$ python -q
>>> import numpy as np
>>> from numpy import linalg as LA
>>> np.set_printoptions(precision=2, suppress=True, linewidth=140, sign=" ")
>>> X = np.loadtxt("out16.csv", delimiter=",")
>>> X
array([[14.,  0., -6.],
       [ 0.,  5.,  0.],
       [-6.,  0.,  9.]])
>>> M2 = X / np.sqrt((X ** 2).mean(axis=1, keepdims=True))
>>> LA.matrix_rank(X - X.mean(axis=1, keepdims=True))
np.int64(2)
>>> LA.norm(M2, axis=1)
array([ 1.73,  1.73,  1.73])
>>> def softmax(z):
...     e = np.exp(z - z.max(axis=-1, keepdims=True))
...     return e / e.sum(axis=-1, keepdims=True)
... 
>>> np.round(softmax(X[2]), 2) + 0
array([ 0.,  0.,  1.])
>>> att = X @ X.T / np.sqrt(3)
>>> np.round(softmax(att + np.triu(np.full(att.shape, -np.inf), 1)), 2) + 0
array([[ 1.,  0.,  0.],
       [ 0.,  1.,  0.],
       [ 0.,  0.,  1.]])
>>> w, evecs = LA.eigh(X)
>>> x0 = np.array([2, 0, 2])
>>> evecs * np.maximum(w, 0) @ evecs.T
array([[14.,  0., -6.],
       [ 0.,  5.,  0.],
       [-6.,  0.,  9.]])
>>> x0 @ X @ x0 / (x0 @ x0), w[0], w[-1]
(np.float64(5.5), np.float64(5.0), np.float64(18.0))
>>> evecs * np.abs(w) @ evecs.T
array([[14.,  0., -6.],
       [ 0.,  5.,  0.],
       [-6.,  0.,  9.]])
>>> rng = np.random.default_rng(928540)
>>> idx = rng.permutation(3)
>>> idx
array([ 0,  1,  2])
>>> M2 = X[idx][:, idx]
>>> np.sort(np.abs(LA.eigvals(M2)))
array([  5.,   5.,  18.])
>>> np.trace(M2)
np.float64(28.0)
>>> M2
array([[14.,  0., -6.],
       [ 0.,  5.,  0.],
       [-6.,  0.,  9.]])
>>> Q = X.astype(float).copy()
>>> for j in range(3):
...     Q[:, j] -= Q[:, :j] @ (Q[:, :j].T @ Q[:, j])
...     Q[:, j] /= LA.norm(Q[:, j])
... 
>>> np.round(Q.T @ Q, 2) + 0
array([[ 1.,  0.,  0.],
       [ 0.,  1.,  0.],
       [ 0.,  0.,  1.]])
>>> F = (rng.random((4, 4)) < 0.3) + np.eye(4)
>>> F /= F.sum(axis=1, keepdims=True)
>>> F
array([[ 0.5 ,  0.  ,  0.25,  0.25],
       [ 0.5 ,  0.5 ,  0.  ,  0.  ],
       [ 0.  ,  0.  ,  1.  ,  0.  ],
       [ 0.25,  0.25,  0.  ,  0.5 ]])
>>> # a transition matrix
>>> left, sv, Vt = LA.svd(F, full_matrices=False)
>>> np.abs(Vt[0])
array([ 0.38,  0.18,  0.88,  0.21])
>>> (sv > 1e-8).sum()
np.int64(4)
>>> np.abs(left[:, 0]).round(6).argmax()
np.int64(2)
>>> np.round(left.T @ F @ Vt.T, 2) + 0
array([[ 1.06,  0.  ,  0.  ,  0.  ],
       [ 0.  ,  0.92,  0.  ,  0.  ],
       [ 0.  ,  0.  ,  0.44,  0.  ],
       [ 0.  ,  0.  ,  0.  ,  0.29]])
>>> t3 = np.stack([F, -3 * F, F[::-1]])
>>> LA.matrix_rank(t3.reshape(3, -1))
np.int64(2)
>>> t3.shape
(3, 4, 4)
>>> x0 = np.array([0, 2, 0, 2])
>>> h = np.maximum(F @ x0, 0)
>>> F.T @ h
array([ 1.12,  0.88,  0.12,  0.88])
>>> proj = np.triu(np.array([[-1, 4, -1, 4], [5, 5, -4, 5], [-3, 4, -1, 3], [5, -2, -4, 2]]), 1) + np.eye(4)
>>> M2 = proj @ F @ LA.inv(proj)
>>> np.trace(M2), np.trace(F)
(np.float64(2.5), np.float64(2.5))
>>> M2
array([[  3.5 , -11.  , -41.25, 167.  ],
       [  1.75,  -5.25, -23.25,  91.5 ],
       [  0.75,  -2.25,  -7.25,  31.5 ],
       [  0.25,  -0.75,  -2.75,  11.5 ]])
>>> m1 = np.load("case10.npy")
>>> m1
array([[  1.  ,  10.49,   5.79],
       [  1.  ,  -6.22,  -7.57],
       [  1.  ,   1.7 ,  -1.24],
       [  1.  ,  10.57,   5.85],
       [  1.  ,   8.57,   4.26],
       [  1.  ,  -2.96,  -4.97],
       [  1.  ,   7.16,   3.13],
       [  1.  ,   6.97,   2.97],
       [  1.  ,   4.7 ,   1.16],
       [  1.  ,  -5.17,  -6.74],
       [  1.  ,   8.91,   4.53],
       [  1.  ,   0.39,  -2.29],
       [  1.  ,   2.23,  -0.82],
       [  1.  ,   0.51,  -2.19],
       [  1.  ,   7.38,   3.31],
       [  1.  ,   6.6 ,   2.68],
       [  1.  , -10.3 , -10.84],
       [  1.  ,  -3.54,  -5.43],
       [  1.  ,   3.86,   0.48],
       [  1.  ,  -7.68,  -8.74],
       [  1.  ,   3.33,   0.07],
       [  1.  ,   4.23,   0.78],
       [  1.  ,   9.12,   4.7 ],
       [  1.  ,  -7.07,  -8.25],
       [  1.  ,   3.76,   0.41],
       [  1.  ,  -7.79,  -8.83]])
>>> # looks like rank 2
>>> m1 @ LA.pinv(m1) @ m1
array([[  1.  ,  10.49,   5.79],
       [  1.  ,  -6.22,  -7.57],
       [  1.  ,   1.7 ,  -1.24],
       [  1.  ,  10.57,   5.85],
       [  1.  ,   8.57,   4.26],
       [  1.  ,  -2.96,  -4.97],
       [  1.  ,   7.16,   3.13],
       [  1.  ,   6.97,   2.97],
       [  1.  ,   4.7 ,   1.16],
       [  1.  ,  -5.17,  -6.74],
       [  1.  ,   8.91,   4.53],
       [  1.  ,   0.39,  -2.29],
       [  1.  ,   2.23,  -0.82],
       [  1.  ,   0.51,  -2.19],
       [  1.  ,   7.38,   3.31],
       [  1.  ,   6.6 ,   2.68],
       [  1.  , -10.3 , -10.84],
       [  1.  ,  -3.54,  -5.43],
       [  1.  ,   3.86,   0.48],
       [  1.  ,  -7.68,  -8.74],
       [  1.  ,   3.33,   0.07],
       [  1.  ,   4.23,   0.78],
       [  1.  ,   9.12,   4.7 ],
       [  1.  ,  -7.07,  -8.25],
       [  1.  ,   3.76,   0.41],
       [  1.  ,  -7.79,  -8.83]])
>>> LA.lstsq(m1[:-1].T, m1[-1])[2]
np.int32(2)
>>> np.unique(m1.round(6), axis=0).shape
(26, 3)
>>> try:
...     LA.inv(m1)
... except LA.LinAlgError as e:
...     print(repr(e))
... 
LinAlgError('Last 2 dimensions of the array must be square')
>>> round(float(np.trace(LA.pinv(m1) @ m1)), 2)
2.0
>>> np.allclose(m1[:-1].T @ LA.lstsq(m1[:-1].T, m1[-1])[0], m1[-1])
True
>>> left, sv, Vt = LA.svd(m1)
>>> evecs = Vt[:(sv > 1e-8).sum()]
>>> x0 = m1[1] + -1 * m1[20] + rng.integers(2) * np.eye(3)[2]
>>> x0
array([ 0.  , -9.55, -6.64])
>>> LA.matrix_rank(np.vstack([m1, x0]))
np.int64(3)
>>> np.round(LA.norm(x0 - evecs.T @ evecs @ x0), 2)
np.float64(0.35)
>>> np.diag(evecs.T @ evecs)
array([ 0.2 ,  0.92,  0.88])
>>> left, sv, Vt = LA.svd(m1, full_matrices=False)
>>> np.round(left.T @ left, 2) + 0
array([[ 1.,  0.,  0.],
       [ 0.,  1.,  0.],
       [ 0.,  0.,  1.]])
>>> left.shape, sv.shape, Vt.shape
((26, 3), (3,), (3, 3))
>>> np.abs(Vt[0])
array([ 0.01,  0.8 ,  0.6 ])
>>> sv.round(2) + 0
array([ 40.96,  11.47,   0.  ])
>>> np.cumsum(sv ** 2) / np.sum(sv ** 2)
array([ 0.93,  1.  ,  1.  ])
>>> np.round(sv / sv[0], 2) + 0
array([ 1.  ,  0.28,  0.  ])
>>> np.allclose(left * sv @ Vt, m1)
True
>>> r = LA.matrix_rank(m1)
>>> r
np.int64(2)
>>> null = LA.svd(m1)[2][r:].T
>>> null[:, 0] / null[np.abs(null[:, 0]).round(6).argmax(), 0]
array([ 1.  , -0.31,  0.38])
>>> null @ null.T
array([[ 0.8 , -0.25,  0.31],
       [-0.25,  0.08, -0.1 ],
       [ 0.31, -0.1 ,  0.12]])
>>> [int(LA.matrix_rank(m1[:i])) for i in range(1, len(m1) + 1)]
[1, 2, 2, 2, 2, 2, 2, 2, 2, 2, 2, 2, 2, 2, 2, 2, 2, 2, 2, 2, 2, 2, 2, 2, 2, 2]
>>> ang = np.radians(60)
>>> R = np.eye(3)
>>> R[2, 2] = R[1, 1] = np.cos(ang)
>>> R[2, 1], R[1, 2] = -np.sin(ang), np.sin(ang)
>>> R
array([[ 1.  ,  0.  ,  0.  ],
       [ 0.  ,  0.5 ,  0.87],
       [ 0.  , -0.87,  0.5 ]])
>>> M2 = m1 @ R.T
>>> np.allclose(m1 @ m1.T, M2 @ M2.T)
True
>>> np.allclose(LA.norm(m1, axis=1), LA.norm(M2, axis=1))
True
>>> np.abs(M2 - m1).max(axis=0)
array([  0.  ,   4.24,  14.34])
>>> M = rng.normal(size=(23, 5))
>>> M = 20 * M / LA.norm(M, axis=1, keepdims=True)
>>> M
array([[ -0.92,   0.7 ,  -1.65,   1.72, -19.82],
       [-12.67,   5.47,   8.22,  -9.53,  -7.14],
       [  9.32,  -0.23,   3.01,  -7.18, -15.89],
       [-13.12,  -2.31,  -0.5 ,   4.06,  14.35],
       [  0.85,  -4.19, -11.79,   4.45,  14.93],
       [ 13.61,   9.34,  -4.73,   8.2 ,   6.15],
       [ -6.21,  -0.48,   4.75,  -2.53, -18.23],
       [  1.61,   5.69,  -4.43,  11.93, -14.25],
       [ -0.45,  17.14,   5.46,   0.23,   8.73],
       [ -7.48, -14.65,  -4.44,  10.47,  -0.33],
       [  2.33,  11.1 , -16.16,  -2.99,   1.17],
       [  7.52,  15.35,  -9.29,  -2.59,   3.84],
       [ -2.14,   5.04, -14.59,   9.96,  -7.61],
       [ -9.1 ,   8.92,  -0.18,  15.4 ,  -0.61],
       [ -5.71,  -1.19,  -2.01, -17.07,  -8.4 ],
       [-13.75,  -7.42,  10.52,   4.84,   4.67],
       [ 10.1 ,  -4.97,   6.23,   3.03,  15.01],
       [ -3.19, -10.92,   8.43,  10.71,   9.21],
       [  2.6 ,   7.84,  10.45,   3.31, -14.55],
       [ 19.2 ,   3.75,  -0.13,   3.6 ,   2.07],
       [  5.83,  -3.05,   8.28,   5.84, -15.94],
       [ -9.14, -10.87,  -5.21, -13.05,   0.82],
       [ -9.31,   7.35, -12.5 , -10.16,   0.11]])
>>> M2 = np.c_[M[:, :3] @ np.array([[1, -1, -1], [1, 1, -1], [1, -2, 1]]), np.array([2, -4, 0, -4, 2, -4, 1, 2, 0, 1, 4, -5, 3, 2, 4, -1, 5, 2, 3, -4, -5, -3, -5])]
>>> M2.round(2) + 0
array([[ -1.88,   4.92,  -1.43,   2.  ],
       [  1.02,   1.7 ,  15.43,  -4.  ],
       [ 12.1 , -15.57,  -6.08,   0.  ],
       [-15.93,  11.81,  14.93,  -4.  ],
       [-15.13,  18.54,  -8.45,   2.  ],
       [ 18.23,   5.18, -27.68,  -4.  ],
       [ -1.94,  -3.77,  11.44,   1.  ],
       [  2.87,  12.95, -11.74,   2.  ],
       [ 22.15,   6.66, -11.22,   0.  ],
       [-26.56,   1.7 ,  17.69,   1.  ],
       [ -2.72,  41.08, -29.59,   4.  ],
       [ 13.58,  26.41, -32.16,  -5.  ],
       [-11.69,  36.36, -17.49,   3.  ],
       [ -0.36,  18.38,   0.  ,   2.  ],
       [ -8.92,   8.55,   4.89,   4.  ],
       [-10.66, -14.7 ,  31.69,  -1.  ],
       [ 11.36, -27.53,   1.1 ,   5.  ],
       [ -5.68, -24.59,  22.54,   2.  ],
       [ 20.89, -15.67,   0.01,   3.  ],
       [ 22.83, -15.2 , -23.08,  -4.  ],
       [ 11.06, -25.45,   5.5 ,  -5.  ],
       [-25.22,   8.68,  14.81,  -3.  ],
       [-14.46,  41.65, -10.54,  -5.  ]])
>>> np.round(LA.norm(M2 - M @ LA.lstsq(M, M2)[0], axis=0), 2) + 0
array([  0. ,   0. ,   0. ,  15.1])
>>> LA.norm(LA.qr(M)[0].T @ M2, axis=0) ** 2 / ((M2 ** 2).sum(axis=0) + 1e-12)
array([ 1.  ,  1.  ,  1.  ,  0.07])
>>> LA.matrix_rank(M2)
np.int64(4)
>>> np.round(LA.lstsq(M, M2[:, 0])[0], 2) + 0
array([ 1.,  1.,  1.,  0.,  0.])
